In [1]: import numpy as np

In [2]: np.set_printoptions(precision=3, suppress=True, linewidth=160, floatmode="fixed")

In [3]: rd = lambda a: np.round(a, 3) + 0

In [4]: E = np.array([[1.0, 0.6, -1.8, 0.4, 4.5],
   ...:     [-0.6, 1.2, 0.3, -0.7, -0.5],
   ...:     [-0.5, -1.9, -0.9, 1.6, 1.5],
   ...:     [0.5, 0.4, 0.6, 1.3, 0.0],
   ...:     [-0.8, 0.2, -0.8, 0.3, 10.5]])

In [5]: x = np.array([-1, 2, 2, -2, -2])

In [6]: np.sign((E @ x).round(6))
Out[6]: array([-1.000,  1.000, -1.000, -1.000, -1.000])

In [7]: E @ (2 * x)
Out[7]: array([-26.400,  12.000, -22.600,  -2.200, -44.000])

In [8]: np.einsum("ij,j->i", E, x)
Out[8]: array([-13.200,   6.000, -11.300,  -1.100, -22.000])

In [9]: E @ np.eye(5)[1]
Out[9]: array([ 0.600,  1.200, -1.900,  0.400,  0.200])

In [10]: (E * x).sum(axis=1)
Out[10]: array([-13.200,   6.000, -11.300,  -1.100, -22.000])

In [11]: x = np.array([2, 0, 2, 0, 0])

In [12]: target = E @ x

In [13]: target
Out[13]: array([-1.600, -0.600, -2.800,  2.200, -3.200])

In [14]: rd(np.linalg.solve(E, 3 * target))
Out[14]: array([6.000, 0.000, 6.000, 0.000, 0.000])

In [15]: rd(np.linalg.solve(E, target + E[:, 4]))
Out[15]: array([2.000, 0.000, 2.000, 0.000, 1.000])

In [16]: rd(np.linalg.solve(E, E[:, 0]))
Out[16]: array([1.000, 0.000, 0.000, 0.000, 0.000])

In [17]: T = np.stack([E, 5 * E, E[::-1]])

In [18]: rd(np.linalg.norm(T, axis=(1, 2)))
Out[18]: array([12.298, 61.490, 12.298])

In [19]: T.shape
Out[19]: (3, 5, 5)

In [20]: rd(np.einsum("bij,cij->bc", T, T))
Out[20]: 
array([[ 151.240,  756.200,  104.640],
       [ 756.200, 3781.000,  523.200],
       [ 104.640,  523.200,  151.240]])

In [21]: rng = np.random.default_rng(286647)

In [22]: lab = rng.permutation(5)

In [23]: other = E[:, lab] * rng.choice([-1, 1], 5)

In [24]: other
Out[24]: 
array([[ -4.500,  -1.000,   0.600,  -1.800,   0.400],
       [  0.500,   0.600,   1.200,   0.300,  -0.700],
       [ -1.500,   0.500,  -1.900,  -0.900,   1.600],
       [ -0.000,  -0.500,   0.400,   0.600,   1.300],
       [-10.500,   0.800,   0.200,  -0.800,   0.300]])

In [25]: U, _, vt = np.linalg.svd(E.T @ other)

In [26]: lab
Out[26]: array([4, 0, 1, 2, 3])

In [27]: rd(np.linalg.lstsq(E, other)[0])
Out[27]: 
array([[ 0.000, -1.000,  0.000,  0.000,  0.000],
       [ 0.000,  0.000,  1.000,  0.000,  0.000],
       [ 0.000,  0.000,  0.000,  1.000,  0.000],
       [ 0.000,  0.000,  0.000,  0.000,  1.000],
       [-1.000,  0.000,  0.000,  0.000,  0.000]])

In [28]: u = np.array([-2, 0, -2, -2, 0])

In [29]: other = E + np.outer(u, np.eye(5)[2])

In [30]: rd(np.linalg.det(other) / np.linalg.det(E)), rd(1 + np.linalg.solve(E, u)[2])
Out[30]: (np.float64(2.105), np.float64(2.105))

In [31]: np.linalg.matrix_rank(other - E)
Out[31]: np.int64(1)

In [32]: A = np.loadtxt("layer9.csv", delimiter=",")

In [33]: rd(A)
Out[33]: 
array([[ 1.565,  0.337, -0.317, -0.653, -0.054,  0.141,  0.469, -0.453, -0.106, -0.020,  0.275, -0.112, -0.494,  0.563],
       [ 0.337,  0.169, -0.678,  0.464,  0.275, -0.731, -0.417, -0.024,  0.332,  0.616,  0.319,  0.101, -1.056, -0.395],
       [-0.317, -0.678,  0.189, -0.328,  0.710,  0.340, -0.423,  0.272, -0.829,  0.235,  0.945,  0.441, -0.381,  0.857],
       [-0.653,  0.464, -0.328, -0.913,  0.222, -0.002,  0.338,  0.884, -0.202, -0.751, -0.136,  0.484,  0.877,  0.306],
       [-0.054,  0.275,  0.710,  0.222,  1.149, -1.038, -0.125, -0.262,  0.766,  0.217, -0.397, -0.015,  0.108, -0.487],
       [ 0.141, -0.731,  0.340, -0.002, -1.038,  0.689, -0.242,  1.206,  0.504, -0.599, -0.756, -0.448, -0.067,  0.687],
       [ 0.469, -0.417, -0.423,  0.338, -0.125, -0.242,  1.208,  0.760,  0.423, -0.428,  0.229,  1.431, -0.364,  0.396],
       [-0.453, -0.024,  0.272,  0.884, -0.262,  1.206,  0.760,  0.461,  0.033,  1.666, -0.382,  0.319, -0.279, -0.648],
       [-0.106,  0.332, -0.829, -0.202,  0.766,  0.504,  0.423,  0.033, -0.063, -0.653,  0.930,  0.162,  0.163, -0.535],
       [-0.020,  0.616,  0.235, -0.751,  0.217, -0.599, -0.428,  1.666, -0.653,  1.303,  0.051, -0.353, -0.269,  0.450],
       [ 0.275,  0.319,  0.945, -0.136, -0.397, -0.756,  0.229, -0.382,  0.930,  0.051,  0.137, -0.368, -0.480,  1.420],
       [-0.112,  0.101,  0.441,  0.484, -0.015, -0.448,  1.431,  0.319,  0.162, -0.353, -0.368,  0.353, -0.728, -0.188],
       [-0.494, -1.056, -0.381,  0.877,  0.108, -0.067, -0.364, -0.279,  0.163, -0.269, -0.480, -0.728,  0.479,  0.422],
       [ 0.563, -0.395,  0.857,  0.306, -0.487,  0.687,  0.396, -0.648, -0.535,  0.450,  1.420, -0.188,  0.422,  0.274]])

In [34]: other = np.array([[-7, 3, -3],
    ...:     [-4, 7, -3],
    ...:     [-9, 5, 0],
    ...:     [-1, -8, 9],
    ...:     [-9, 3, -1],
    ...:     [-3, -8, -6],
    ...:     [-5, -4, 3],
    ...:     [-3, -4, 1],
    ...:     [3, -2, -9],
    ...:     [9, 3, 3],
    ...:     [-5, -6, 7],
    ...:     [-3, 0, -6],
    ...:     [-6, -7, 8],
    ...:     [-7, 2, 7]])

In [35]: np.linalg.matrix_rank(A @ other)
Out[35]: np.int64(3)

In [36]: u, v = A[11], A[9]

In [37]: rd(u @ u)
Out[37]: np.float64(3.776)

In [38]: rd(u @ v)
Out[38]: np.float64(-0.609)

In [39]: p = (u @ v) / (u @ u) * u

In [40]: rd((v - p) @ u)
Out[40]: np.float64(0.0)

In [41]: rd(p)
Out[41]: array([ 0.018, -0.016, -0.071, -0.078,  0.002,  0.072, -0.231, -0.051, -0.026,  0.057,  0.059, -0.057,  0.117,  0.030])
